In [1]: import numpy as np

In [2]: np.set_printoptions(precision=1, suppress=True, linewidth=160, floatmode="fixed")

In [3]: W0 = np.load("arr.npy")

In [4]: W0
Out[4]: 
array([[ 0.9,  2.3,  1.8],
       [ 2.7,  0.2, -1.4],
       [-1.0,  2.6, -1.0],
       [-2.7,  1.2,  0.8],
       [ 2.2, -1.9,  0.8],
       [-0.5,  1.5,  2.6],
       [ 1.9,  2.0, -1.2],
       [ 1.8, -0.3, -2.4],
       [ 2.1,  1.9, -1.0],
       [-0.6,  1.3,  2.6],
       [ 1.6, -2.5, -0.2],
       [ 0.5, -2.5, -1.6],
       [ 2.8, -0.2, -1.0],
       [ 0.9,  0.8, -2.7],
       [ 2.0,  2.0,  1.0],
       [ 2.8,  0.5, -1.1],
       [-0.7, -2.6, -1.3],
       [ 2.8, -0.6, -1.0],
       [ 0.5, -0.9,  2.8]])

In [5]: D = np.linalg.norm(W0[:, None] - W0[None], axis=-1)

In [6]: D[:5, :5]
Out[6]: 
array([[0.0, 4.2, 3.4, 3.9, 4.5],
       [4.2, 0.0, 4.4, 5.9, 3.1],
       [3.4, 4.4, 0.0, 2.8, 5.8],
       [3.9, 5.9, 2.8, 0.0, 5.8],
       [4.5, 3.1, 5.8, 5.8, 0.0]])

In [7]: np.unravel_index(D.round(6).argmax(), D.shape)
Out[7]: (np.int64(3), np.int64(17))

In [8]: (D + 1e9 * np.eye(19)).round(6).argmin(axis=1)
Out[8]: array([14, 15,  3,  9, 10,  9,  8,  1,  6,  5,  4, 16, 17,  7,  0,  1, 11, 12,  9])

In [9]: D.shape
Out[9]: (19, 19)

In [10]: out = W0 / np.sqrt((W0 ** 2).mean(axis=1, keepdims=True))

In [11]: np.linalg.matrix_rank(W0 - W0.mean(axis=1, keepdims=True))
Out[11]: np.int64(2)

In [12]: np.linalg.matrix_rank(out) == np.linalg.matrix_rank(W0)
Out[12]: np.True_

In [13]: W0 - W0.mean(axis=1, keepdims=True)
Out[13]: 
array([[-0.8,  0.6,  0.1],
       [ 2.2, -0.3, -1.9],
       [-1.2,  2.4, -1.2],
       [-2.5,  1.4,  1.0],
       [ 1.8, -2.3,  0.4],
       [-1.7,  0.3,  1.4],
       [ 1.0,  1.1, -2.1],
       [ 2.1,  0.0, -2.1],
       [ 1.1,  0.9, -2.0],
       [-1.7,  0.2,  1.5],
       [ 2.0, -2.1,  0.2],
       [ 1.7, -1.3, -0.4],
       [ 2.3, -0.7, -1.5],
       [ 1.2,  1.1, -2.4],
       [ 0.3,  0.3, -0.7],
       [ 2.1, -0.2, -1.8],
       [ 0.8, -1.1,  0.2],
       [ 2.4, -1.0, -1.4],
       [-0.3, -1.7,  2.0]])

In [14]: F = np.loadtxt("case14.csv", delimiter=",")

In [15]: F
Out[15]: 
array([[1.0, 1.0, 3.0, 2.0],
       [1.0, 1.0, 3.0, 2.0],
       [2.0, 2.0, 2.0, 3.0],
       [0.0, 0.0, 3.0, 3.0]])

In [16]: Ac = W0 - W0.mean(axis=0)

In [17]: evecs = np.linalg.svd(Ac)[2][:2]

In [18]: out = Ac - Ac @ evecs.T @ evecs

In [19]: out.std(axis=0)
Out[19]: array([1.0, 0.1, 0.8])

In [20]: (Ac @ evecs.T).std(axis=0)
Out[20]: array([2.0, 1.5])

In [21]: np.round(np.cov(Ac @ evecs.T, rowvar=False), 1) + 0
Out[21]: 
array([[4.1, 0.0],
       [0.0, 2.5]])

In [22]: rk = np.linalg.matrix_rank(F)

In [23]: rk
Out[23]: np.int64(3)

In [24]: N = np.linalg.svd(F)[2][rk:].T

In [25]: np.round(N[:, 0] / N[np.abs(N[:, 0]).round(6).argmax(), 0], 1) + 0
Out[25]: array([ 1.0, -1.0,  0.0,  0.0])

In [26]: np.round(F @ N, 1) + 0
Out[26]: 
array([[0.0],
       [0.0],
       [0.0],
       [0.0]])

In [27]: round(np.abs(np.linalg.eigvals(F)).max(), 1)
Out[27]: np.float64(7.3)

In [28]: (F + F.T) / 2
Out[28]: 
array([[1.0, 1.0, 2.5, 1.0],
       [1.0, 1.0, 2.5, 1.0],
       [2.5, 2.5, 2.0, 3.0],
       [1.0, 1.0, 3.0, 3.0]])

In [29]: out = F / np.linalg.norm(F, axis=1, keepdims=True)

In [30]: G = out @ out.T

In [31]: (np.abs(G) > 0.9).astype(int)
Out[31]: 
array([[1, 1, 1, 1],
       [1, 1, 1, 1],
       [1, 1, 1, 0],
       [1, 1, 0, 1]])

In [32]: np.round(np.degrees(np.arccos(np.clip(G[2, 0], -1, 1))), 1)
Out[32]: np.float64(25.6)

In [33]: G
Out[33]: 
array([[1.0, 1.0, 0.9, 0.9],
       [1.0, 1.0, 0.9, 0.9],
       [0.9, 0.9, 1.0, 0.8],
       [0.9, 0.9, 0.8, 1.0]])

In [34]: np.argwhere(np.triu(np.abs(G) > 0.95, 1))
Out[34]: array([[0, 1]])

In [35]: np.linalg.norm(out, axis=1)
Out[35]: array([1.0, 1.0, 1.0, 1.0])

In [36]: G[2]
Out[36]: array([0.9, 0.9, 1.0, 0.8])

In [37]: data = np.load("w.npy")

In [38]: data.round(1) + 0
Out[38]: 
array([[ 0.2, -0.2, -1.4],
       [ 0.6, -1.4, -3.6],
       [ 1.7, -0.9, -2.9],
       [ 0.2, -0.5, -1.2],
       [-0.4, -1.0, -3.0],
       [ 2.3, -0.9, -2.2],
       [-1.7, -0.3, -1.4],
       [ 0.1,  0.0, -0.1],
       [ 2.2, -0.5, -0.9],
       [ 0.2, -0.4, -1.1],
       [ 2.2, -0.3, -1.1]])

In [39]: Ac = data - data.mean(axis=0)

In [40]: left, sv, Vt = np.linalg.svd(Ac, full_matrices=False)

In [41]: np.searchsorted(np.cumsum(sv ** 2) / (sv ** 2).sum(), 0.9) + 1
Out[41]: np.int64(2)

In [42]: np.round(np.abs(Vt[-1]), 1) + 0
Out[42]: array([0.0, 0.9, 0.3])

In [43]: np.round(sv ** 2 / (sv ** 2).sum(), 1) + 0
Out[43]: array([0.6, 0.4, 0.0])

In [44]: round(float((sv ** 2).sum() ** 2 / (sv ** 4).sum()), 1)
Out[44]: 2.0
